>>> import numpy as np
>>> import numpy.linalg as la
>>> np.set_printoptions(precision=2, suppress=True, linewidth=120, floatmode="fixed")
>>> arr = np.load("out3.npy")
>>> arr
array([[ 1.38,  1.12, -0.81,  0.40],
       [ 1.12,  2.14,  0.33, -0.08],
       [-0.81,  0.33,  2.01,  0.70],
       [ 0.40, -0.08,  0.70,  2.47]])
>>> w, evecs = la.eigh(arr)
>>> x = np.array([0, 1, 2, 3])
>>> round(float(x @ arr @ x), 2)
41.68
>>> la.eigvalsh(arr[1:, 1:])
array([1.37, 2.25, 3.00])
>>> np.round(x @ arr @ x / (x @ x), 2), round(w[0], 2), w[-1]
(np.float64(2.98), np.float64(-0.0), np.float64(3.0))
>>> evecs * np.abs(w) @ evecs.T
array([[ 1.38,  1.12, -0.81,  0.40],
       [ 1.12,  2.14,  0.33, -0.08],
       [-0.81,  0.33,  2.01,  0.70],
       [ 0.40, -0.08,  0.70,  2.47]])
>>> evecs * np.maximum(w, 0) @ evecs.T
array([[ 1.38,  1.12, -0.81,  0.40],
       [ 1.12,  2.14,  0.33, -0.08],
       [-0.81,  0.33,  2.01,  0.70],
       [ 0.40, -0.08,  0.70,  2.47]])
>>> x = np.array([-2, 2, 2, 3])
>>> h = np.maximum(arr @ x, 0)
>>> arr * (h > 1e-9)[:, None]
array([[ 0.00,  0.00, -0.00,  0.00],
       [ 1.12,  2.14,  0.33, -0.08],
       [-0.81,  0.33,  2.01,  0.70],
       [ 0.40, -0.08,  0.70,  2.47]])
>>> np.maximum(arr @ (3 * x), 0)
array([ 0.00,  7.40, 25.28, 23.54])
>>> h
array([0.00, 2.47, 8.43, 7.85])
>>> print(np.maximum(arr @ x, 0) - np.maximum(-arr @ x, 0))
[-0.94  2.47  8.43  7.85]
>>> arr.T @ h
array([-0.95,  7.46, 23.29, 25.08])
>>> round(la.det(arr[::-1]), 2)
np.float64(-0.0)
>>> np.kron(np.eye(2, dtype=int), arr)
array([[ 1.38,  1.12, -0.81,  0.40,  0.00,  0.00, -0.00,  0.00],
       [ 1.12,  2.14,  0.33, -0.08,  0.00,  0.00,  0.00, -0.00],
       [-0.81,  0.33,  2.01,  0.70, -0.00,  0.00,  0.00,  0.00],
       [ 0.40, -0.08,  0.70,  2.47,  0.00, -0.00,  0.00,  0.00],
       [ 0.00,  0.00, -0.00,  0.00,  1.38,  1.12, -0.81,  0.40],
       [ 0.00,  0.00,  0.00, -0.00,  1.12,  2.14,  0.33, -0.08],
       [-0.00,  0.00,  0.00,  0.00, -0.81,  0.33,  2.01,  0.70],
       [ 0.00, -0.00,  0.00,  0.00,  0.40, -0.08,  0.70,  2.47]])
>>> np.round(la.eigvals(arr), 2) + 0
array([0.00, 3.00, 2.00, 3.00])
>>> np.round(la.det(arr.T), 2)
np.float64(-0.0)
>>> round(float(la.det(2 * arr)), 2), np.round(la.det(arr), 2)
(-0.0, np.float64(-0.0))
>>> np.allclose(arr @ arr.T, arr.T @ arr)
True
>>> la.matrix_power(arr, 2)
array([[ 3.97,  3.63, -2.11,  0.88],
       [ 3.63,  5.95,  0.42,  0.31],
       [-2.11,  0.42,  5.32,  2.79],
       [ 0.88,  0.31,  2.79,  6.76]])
>>> round(float(np.abs(la.eigvals(arr)).max()), 2)
3.0
>>> (arr + arr.T) / 2
array([[ 1.38,  1.12, -0.81,  0.40],
       [ 1.12,  2.14,  0.33, -0.08],
       [-0.81,  0.33,  2.01,  0.70],
       [ 0.40, -0.08,  0.70,  2.47]])
>>> Uu, sv, Vt = la.svd(arr)
>>> evecs = Vt[:(sv > 1e-8).sum()]
>>> rng = np.random.default_rng(1)
>>> x = arr[2] + 3 * arr[1] + rng.integers(2) * np.eye(4)[2]
>>> x
array([2.54, 6.75, 3.02, 0.46])
>>> evecs.T @ evecs
array([[ 0.49,  0.33, -0.33,  0.19],
       [ 0.33,  0.79,  0.21, -0.12],
       [-0.33,  0.21,  0.79,  0.12],
       [ 0.19, -0.12,  0.12,  0.93]])
>>> print(np.diag(evecs.T @ evecs))
[0.49 0.79 0.79 0.93]
>>> K = np.loadtxt("a.csv", delimiter=",")
>>> K
array([[0.00, 5.00, 0.00],
       [0.00, 0.00, 0.00],
       [0.00, 0.00, 4.00]])
>>> np.einsum("ij,ji->", K, K)
np.float64(16.0)
>>> print(np.round(la.det(K.T), 2))
0.0
>>> rank = la.matrix_rank(K)
>>> rank
np.int64(2)
>>> ns = la.svd(K)[2][rank:].T
>>> la.matrix_rank(K.T @ K), la.matrix_rank(K @ K.T)
(np.int64(2), np.int64(2))
>>> np.allclose(K @ ns, 0)
True
>>> ns.shape
(3, 1)
>>> K @ ns
array([[0.00],
       [0.00],
       [0.00]])
>>> ns @ ns.T
array([[1.00, 0.00, 0.00],
       [0.00, 0.00, 0.00],
       [0.00, 0.00, 0.00]])
>>> ns[:, 0] / ns[np.abs(ns[:, 0]).round(6).argmax(), 0]
array([ 1.00, -0.00, -0.00])
>>> r0 = np.array([2, 2, 3, 1]) + 0.5
>>> J = np.outer(r0, r0) / (r0 @ r0)
>>> J
array([[0.23, 0.23, 0.32, 0.14],
       [0.23, 0.23, 0.32, 0.14],
       [0.32, 0.32, 0.45, 0.19],
       [0.14, 0.14, 0.19, 0.08]])
>>> Uu, sv, Vt = la.svd(J)
>>> sv.round(2) + 0
array([1.00, 0.00, 0.00, 0.00])
>>> other = Uu[:, :1] @ np.diag(sv[:1]) @ Vt[:1]
>>> print(np.round(la.norm(J - other) / la.norm(J), 2))
0.0
>>> print(la.matrix_rank(other))
1
>>> rank = la.matrix_rank(J)
>>> rank
np.int64(1)
>>> ns = la.svd(J)[2][rank:].T
>>> ns.shape
(4, 3)
>>> print([int(la.matrix_rank(np.delete(J, i, axis=0))) for i in range(4)])
[1, 1, 1, 1]
>>> print(np.round(J @ ns, 2) + 0)
[[0.00 0.00 0.00]
 [0.00 0.00 0.00]
 [0.00 0.00 0.00]
 [0.00 0.00 0.00]]
>>> np.allclose(J @ ns, 0)
True
>>> [int(la.matrix_rank(J[:i])) for i in range(1, len(J) + 1)]
[1, 1, 1, 1]
>>> np.argsort(-la.norm(J, axis=0).round(6), kind="stable")[:3]
array([2, 0, 1])
>>> la.cond(J) > 100
np.True_
>>> x = np.array([-2, -2, 1, -2])
>>> np.eye(4) - J
array([[ 0.77, -0.23, -0.32, -0.14],
       [-0.23,  0.77, -0.32, -0.14],
       [-0.32, -0.32,  0.55, -0.19],
       [-0.14, -0.14, -0.19,  0.92]])
>>> la.eigvalsh(2 * J - np.eye(4))
array([-1.00, -1.00, -1.00,  1.00])
>>> F = np.array([[1.1, -1.1, 0.0, -0.7],
...     [0.6, -1.0, -0.6, -0.9],
...     [-2.3, -0.6, 0.5, -0.2],
...     [-0.8, 0.5, 0.7, 0.6]])
>>> F
array([[ 1.10, -1.10,  0.00, -0.70],
       [ 0.60, -1.00, -0.60, -0.90],
       [-2.30, -0.60,  0.50, -0.20],
       [-0.80,  0.50,  0.70,  0.60]])
>>> q, r_ = la.qr(F)
>>> print(q.round(2) + 0)
[[-0.40 -0.59 -0.67 -0.21]
 [-0.22 -0.57  0.43  0.67]
 [ 0.84 -0.52  0.00 -0.16]
 [ 0.29  0.25 -0.61  0.69]]
>>> np.round(q @ r_, 2) + 0
array([[ 1.10, -1.10,  0.00, -0.70],
       [ 0.60, -1.00, -0.60, -0.90],
       [-2.30, -0.60,  0.50, -0.20],
       [-0.80,  0.50,  0.70,  0.60]])
>>> np.abs(np.diag(r_))
array([2.74, 1.65, 0.68, 0.01])
>>> Uu, sv, Vt = la.svd(J)
>>> evecs = Vt[:(sv > 1e-8).sum()]
>>> x = J[0] + -1 * J[3] + rng.integers(2) * np.eye(4)[0]
>>> x
array([1.09, 0.09, 0.13, 0.06])
>>> evecs.T @ evecs
array([[0.23, 0.23, 0.32, 0.14],
       [0.23, 0.23, 0.32, 0.14],
       [0.32, 0.32, 0.45, 0.19],
       [0.14, 0.14, 0.19, 0.08]])
>>> print(la.matrix_rank(np.vstack([J, x])))
2
>>> hat = np.triu(np.array([[-3, 1, 1, 1], [2, -2, 2, -7], [-7, 5, -6, -3], [-4, 7, -6, 5]]), 1) + np.eye(4)
>>> other = hat @ F @ la.inv(hat)
>>> hat @ F - F @ hat
array([[ -2.50,  -2.20,   1.70,  -9.30],
       [  1.00,  -5.30,  -2.50, -14.00],
       [  2.40,   0.80,   1.40,  -2.20],
       [  0.00,   0.80,  -0.20,   6.40]])
>>> print(np.poly(other))
[ 1.00 -1.20 -0.36  1.01  0.04]
>>> other
array([[ -1.40,  -0.80,   3.60,   5.40],
       [  1.60,  -7.30,   8.50, -32.70],
       [  0.10,  -2.20,   2.70,  -9.40],
       [ -0.80,   1.30,  -1.10,   7.20]])
>>> la.matrix_rank(other)
np.int64(4)
>>> np.round(np.trace(other), 2), round(np.trace(F), 2)
(np.float64(1.2), np.float64(1.2))
>>> Uu, sv, Vt = la.svd(F, full_matrices=False)
>>> (sv > 1e-8).sum()
np.int64(4)
>>> sv
array([2.97, 1.96, 0.67, 0.01])
>>> np.cumsum(sv ** 2) / np.sum(sv ** 2)
array([0.67, 0.97, 1.00, 1.00])
>>> np.round(Uu.T @ Uu, 2) + 0
array([[1.00, 0.00, 0.00, 0.00],
       [0.00, 1.00, 0.00, 0.00],
       [0.00, 0.00, 1.00, 0.00],
       [0.00, 0.00, 0.00, 1.00]])
>>> M = np.loadtxt("mat.csv", delimiter=",")
>>> M
array([[2.00, 4.00, 2.00, 4.00],
       [9.00, 5.00, 9.00, 5.00],
       [2.00, 4.00, 2.00, 4.00],
       [9.00, 5.00, 9.00, 5.00]])
>>> round(la.det(M[::-1]), 2)
np.float64(0.0)
>>> np.einsum("ij,ji->", M, M)
np.float64(404.0)
>>> print(np.round(la.det(2 * M), 2), round(la.det(M), 2))
0.0 0.0
>>> print(round(float(la.eigvals(M).sum().real), 2))
14.0
>>> np.round(np.poly(M), 2) + 0
array([   1.00,  -14.00, -104.00,    0.00,    0.00])
>>> np.kron(np.eye(2, dtype=int), M)
array([[2.00, 4.00, 2.00, 4.00, 0.00, 0.00, 0.00, 0.00],
       [9.00, 5.00, 9.00, 5.00, 0.00, 0.00, 0.00, 0.00],
       [2.00, 4.00, 2.00, 4.00, 0.00, 0.00, 0.00, 0.00],
       [9.00, 5.00, 9.00, 5.00, 0.00, 0.00, 0.00, 0.00],
       [0.00, 0.00, 0.00, 0.00, 2.00, 4.00, 2.00, 4.00],
       [0.00, 0.00, 0.00, 0.00, 9.00, 5.00, 9.00, 5.00],
       [0.00, 0.00, 0.00, 0.00, 2.00, 4.00, 2.00, 4.00],
       [0.00, 0.00, 0.00, 0.00, 9.00, 5.00, 9.00, 5.00]])
>>> th = np.radians(180)
>>> r_ = np.eye(4)
>>> r_[0, 0] = r_[3, 3] = np.cos(th)
>>> r_[0, 3], r_[3, 0] = -np.sin(th), np.sin(th)
>>> print(r_.round(2) + 0)
[[-1.00  0.00  0.00  0.00]
 [ 0.00  1.00  0.00  0.00]
 [ 0.00  0.00  1.00  0.00]
 [ 0.00  0.00  0.00 -1.00]]
>>> other = M @ r_.T
>>> np.round(la.det(r_), 2), np.trace(r_)
(np.float64(1.0), np.float64(0.0))
>>> m1 = np.array([[0.03, -0.03, -0.04],
...     [-0.09, 0.09, 0.12],
...     [0.4, -0.4, -0.51],
...     [0.0, 0.0, 0.0],
...     [0.15, -0.15, -0.2],
...     [0.15, -0.15, -0.2],
...     [0.24, -0.24, -0.31],
...     [0.54, -0.54, -0.66],
...     [-0.06, 0.06, 0.08],
...     [0.09, -0.09, -0.12],
...     [-0.24, 0.24, 0.31],
...     [0.03, -0.03, -0.04],
...     [0.29, -0.29, -0.38]])
>>> Uu, sv, Vt = la.svd(m1)
>>> np.argmax(sv[:-1] / (sv[1:] + 1e-6)) + 1
np.int64(2)
>>> other = Uu[:, :2] @ np.diag(sv[:2]) @ Vt[:2]
>>> print(other)
[[ 0.03 -0.03 -0.04]
 [-0.09  0.09  0.12]
 [ 0.40 -0.40 -0.51]
 [ 0.00  0.00  0.00]
 [ 0.15 -0.15 -0.20]
 [ 0.15 -0.15 -0.20]
 [ 0.24 -0.24 -0.31]
 [ 0.54 -0.54 -0.66]
 [-0.06  0.06  0.08]
 [ 0.09 -0.09 -0.12]
 [-0.24  0.24  0.31]
 [ 0.03 -0.03 -0.04]
 [ 0.29 -0.29 -0.38]]
>>> idx = m1[:, 2] > np.median(m1[:, 2])
>>> r0 = m1[idx].mean(axis=0) - m1[~idx].mean(axis=0)
>>> r0
array([-0.32,  0.32,  0.41])
>>> round((((m1 - m1.mean(axis=0)) @ r0 > 0) == idx).mean(), 2)
np.float64(0.92)
>>> print(np.argsort(-np.abs(r0).round(6), kind="stable"))
[2 0 1]
>>> rank = la.matrix_rank(m1)
>>> rank
np.int64(2)
>>> ns = la.svd(m1)[2][rank:].T
>>> print(np.round(ns[:, 0] / ns[np.abs(ns[:, 0]).round(6).argmax(), 0], 2) + 0)
[1.00 1.00 0.00]
>>> ns.shape
(3, 1)
>>> np.allclose(m1 @ ns, 0)
True
>>> other = arr / np.sqrt((arr ** 2).mean(axis=1, keepdims=True))
>>> la.matrix_rank(arr - arr.mean(axis=1, keepdims=True))
np.int64(3)
>>> la.matrix_rank(other) == la.matrix_rank(arr)
np.True_
>>> la.norm(other, axis=1)
array([2.00, 2.00, 2.00, 2.00])
>>> print(np.round(la.svd(m1, compute_uv=False), 2) + 0)
[1.61 0.02 0.00]
>>> m1.mean(axis=0)
array([ 0.12, -0.12, -0.15])
>>> print(np.diff(m1, axis=0))
[[-0.12  0.12  0.16]
 [ 0.49 -0.49 -0.63]
 [-0.40  0.40  0.51]
 [ 0.15 -0.15 -0.20]
 [ 0.00  0.00  0.00]
 [ 0.09 -0.09 -0.11]
 [ 0.30 -0.30 -0.35]
 [-0.60  0.60  0.74]
 [ 0.15 -0.15 -0.20]
 [-0.33  0.33  0.43]
 [ 0.27 -0.27 -0.35]
 [ 0.26 -0.26 -0.34]]
>>> print(round(la.norm(m1), 2))
1.61
>>> m1.sum(axis=1)
array([-0.04,  0.12, -0.51,  0.00, -0.20, -0.20, -0.31, -0.66,  0.08, -0.12,  0.31, -0.04, -0.38])
>>> feats = np.load("sample16.npy")
>>> feats
array([[  0.20,   1.30,  -6.00,  -0.90],
       [ -0.90,   1.00,  30.00,  -1.20],
       [ -0.80,   0.10,  -4.00,   0.70],
       [ -1.00,  -0.20, -24.00,  -0.40]])
>>> [round(float(x), 2) for x in la.svd(feats, compute_uv=False)[:3]]
[39.1, 2.14, 1.46]
>>> la.cond(feats) > 100
np.False_
>>> round(la.norm(feats, 2) / la.norm(feats), 2)
np.float64(1.0)
